>>> import numpy as np
>>> np.set_printoptions(precision=1, suppress=True, linewidth=160, floatmode="fixed")
>>> W0 = np.loadtxt("run17.csv", delimiter=",")
>>> print(W0.round(1) + 0)
[[ 1.7 -0.2  0.8 -0.8]
 [ 1.1  0.0 -1.1  1.2]
 [ 0.1  1.7  0.9  0.7]
 [ 0.1  1.1 -1.1 -1.2]]
>>> round(float(W0[:, 2] @ W0[:, 1]), 1)
0.0
>>> np.round(W0 @ W0, 1) + 0
array([[ 2.5,  0.0,  3.1, -0.1],
       [ 1.9, -0.8, -1.6, -3.1],
       [ 2.3,  2.2, -1.8,  1.7],
       [ 1.1, -3.2, -0.8,  1.9]])
>>> (W0 - W0.T) / 2
array([[ 0.0, -0.7,  0.3, -0.5],
       [ 0.7,  0.0, -1.4,  0.1],
       [-0.3,  1.4,  0.0,  0.9],
       [ 0.5, -0.1, -0.9,  0.0]])
>>> np.round((W0 + W0.T) / 2, 1) + 0
array([[ 1.7,  0.4,  0.5, -0.3],
       [ 0.4,  0.0,  0.3,  1.2],
       [ 0.5,  0.3,  0.9, -0.2],
       [-0.3,  1.2, -0.2, -1.2]])
>>> M2 = np.linalg.inv(W0)
>>> (np.abs(M2) > 1e-9).astype(int)
array([[1, 1, 1, 1],
       [1, 1, 1, 1],
       [1, 1, 1, 1],
       [1, 1, 1, 1]])
>>> np.linalg.det(W0) * M2
array([[-6.6, -4.4, -0.6, -0.6],
       [ 1.0, -0.1, -6.6, -4.4],
       [-3.1,  4.6, -3.6,  4.6],
       [ 3.1, -4.9, -2.7,  4.8]])
>>> round(float(np.linalg.slogdet(W0)[0]), 1)
-1.0
>>> np.allclose(M2, W0.T)
False
>>> round(float(np.linalg.cond(W0)), 1)
1.0
>>> M2.round(1) + 0
array([[ 0.4,  0.3,  0.0,  0.0],
       [-0.1,  0.0,  0.4,  0.3],
       [ 0.2, -0.3,  0.2, -0.3],
       [-0.2,  0.3,  0.2, -0.3]])
>>> np.round(M2.reshape(2, -1), 1) + 0
array([[ 0.4,  0.3,  0.0,  0.0, -0.1,  0.0,  0.4,  0.3],
       [ 0.2, -0.3,  0.2, -0.3, -0.2,  0.3,  0.2, -0.3]])
>>> t3 = M2.reshape(4, 2, -1)
>>> np.round(np.einsum("ihd,ihd->ih", t3, t3), 1) + 0
array([[0.2, 0.0],
       [0.0, 0.2],
       [0.1, 0.1],
       [0.1, 0.1]])
>>> np.round(t3.transpose(1, 0, 2), 1) + 0
array([[[ 0.4,  0.3],
        [-0.1,  0.0],
        [ 0.2, -0.3],
        [-0.2,  0.3]],

       [[ 0.0,  0.0],
        [ 0.4,  0.3],
        [ 0.2, -0.3],
        [ 0.2, -0.3]]])
>>> np.round(t3.sum(axis=1), 1) + 0
array([[ 0.4,  0.3],
       [ 0.4,  0.3],
       [ 0.4, -0.6],
       [ 0.0,  0.0]])
>>> np.round(np.swapaxes(t3, 1, 2)[0], 1) + 0
array([[0.4, 0.0],
       [0.3, 0.0]])
>>> np.einsum("ihd,jhd->hij", t3, t3).shape
(2, 4, 4)
>>> O, _ = np.linalg.qr(np.array([[-1.3, 2.2, 0.7, 1.0, 1.1],
...     [0.7, 0.8, -0.8, -0.9, -0.2],
...     [0.1, 0.6, 1.0, -2.6, 0.7],
...     [-0.4, -0.2, -0.3, -1.0, 1.3],
...     [-1.5, -0.8, 2.0, 0.2, 1.0]]))
>>> evecs, _ = np.linalg.qr(np.array([[0.0, -0.4, -0.1], [1.0, -1.3, 0.3], [0.7, -0.5, 1.9]]))
>>> s = 5 * 0.7 ** np.arange(3)
>>> X = O[:, :3] * s @ evecs[:3]
>>> X.round(1) + 0
array([[ 2.0, -3.5, -0.5],
       [ 1.1,  0.8,  1.6],
       [ 1.8,  0.9, -0.7],
       [-1.0, -1.2,  0.0],
       [-0.8, -1.7, -3.4]])
>>> rng = np.random.default_rng(41168)
>>> labels = rng.permutation(3)
>>> M2 = X[:, labels] * rng.choice([-1, 1], 3)
>>> M2.round(1) + 0
array([[-2.0,  0.5,  3.5],
       [-1.1, -1.6, -0.8],
       [-1.8,  0.7, -0.9],
       [ 1.0,  0.0,  1.2],
       [ 0.8,  3.4,  1.7]])
>>> U, _, Vh = np.linalg.svd(X.T @ M2)
>>> labels
array([0, 2, 1])
>>> np.round(U @ Vh, 1) + 0
array([[-1.0,  0.0,  0.0],
       [ 0.0,  0.0, -1.0],
       [ 0.0, -1.0,  0.0]])
>>> M2 = X / np.linalg.norm(X, axis=1, keepdims=True)
>>> gram = M2 @ M2.T
>>> np.argwhere(np.triu(np.abs(gram) > 0.95, 1))
array([], shape=(0, 2), dtype=int64)
>>> np.round(np.degrees(np.arccos(np.clip(gram[0, 1], -1, 1))), 1)
np.float64(99.4)
>>> np.linalg.norm(M2, axis=1)
array([1.0, 1.0, 1.0, 1.0, 1.0])
>>> (np.abs(gram) > 0.9).astype(int)
array([[1, 0, 0, 0, 0],
       [0, 1, 0, 0, 1],
       [0, 0, 1, 0, 0],
       [0, 0, 0, 1, 0],
       [0, 1, 0, 0, 1]])
>>> gram[0]
array([ 1.0, -0.2,  0.1,  0.3,  0.4])
>>> x0 = np.array([2, -1, -2])
>>> rhs = X @ x0
>>> np.linalg.solve(X.T @ X, X.T @ rhs)
array([ 2.0, -1.0, -2.0])
>>> print(np.round(np.linalg.pinv(X) @ X, 1) + 0)
[[1.0 0.0 0.0]
 [0.0 1.0 0.0]
 [0.0 0.0 1.0]]
>>> print(rhs)
[ 8.6 -1.9  4.2 -0.8  6.8]
>>> rhs = rhs + 0.3 * rng.normal(size=5)
>>> rhs
array([ 8.6, -1.9,  4.4, -0.6,  7.0])
>>> c, *_ = np.linalg.lstsq(X, rhs)
>>> np.round(np.linalg.norm(rhs - X @ c), 1)
np.float64(0.2)
>>> c.round()
array([ 2.0, -1.0, -2.0])
>>> [round(float(np.linalg.norm(np.linalg.solve(X.T @ X + lam * np.eye(3), X.T @ rhs))), 2) for lam in (0, 1, 10, 100)]
[3.05, 2.79, 1.76, 0.45]
>>> O, r_ = np.linalg.qr(X)
>>> np.round(O.T @ O, 1) + 0
array([[1.0, 0.0, 0.0],
       [0.0, 1.0, 0.0],
       [0.0, 0.0, 1.0]])
>>> np.round(O @ r_, 1) + 0
array([[ 2.0, -3.5, -0.5],
       [ 1.1,  0.8,  1.6],
       [ 1.8,  0.9, -0.7],
       [-1.0, -1.2,  0.0],
       [-0.8, -1.7, -3.4]])
>>> O
array([[-0.6,  0.7,  0.2],
       [-0.3, -0.2,  0.3],
       [-0.6, -0.3, -0.5],
       [ 0.3,  0.3,  0.3],
       [ 0.3,  0.4, -0.7]])
>>> round(float(abs(r_[0, 0])), 1), round(np.linalg.norm(X[:, 0]), 1)
(3.2, np.float64(3.2))
>>> print(np.abs(np.diag(r_)))
[3.2 4.2 3.2]
>>> np.allclose(r_.T @ r_, X.T @ X)
True
>>> r_
array([[-3.2,  0.6, -0.7],
       [ 0.0, -4.2, -2.1],
       [ 0.0,  0.0,  3.2]])
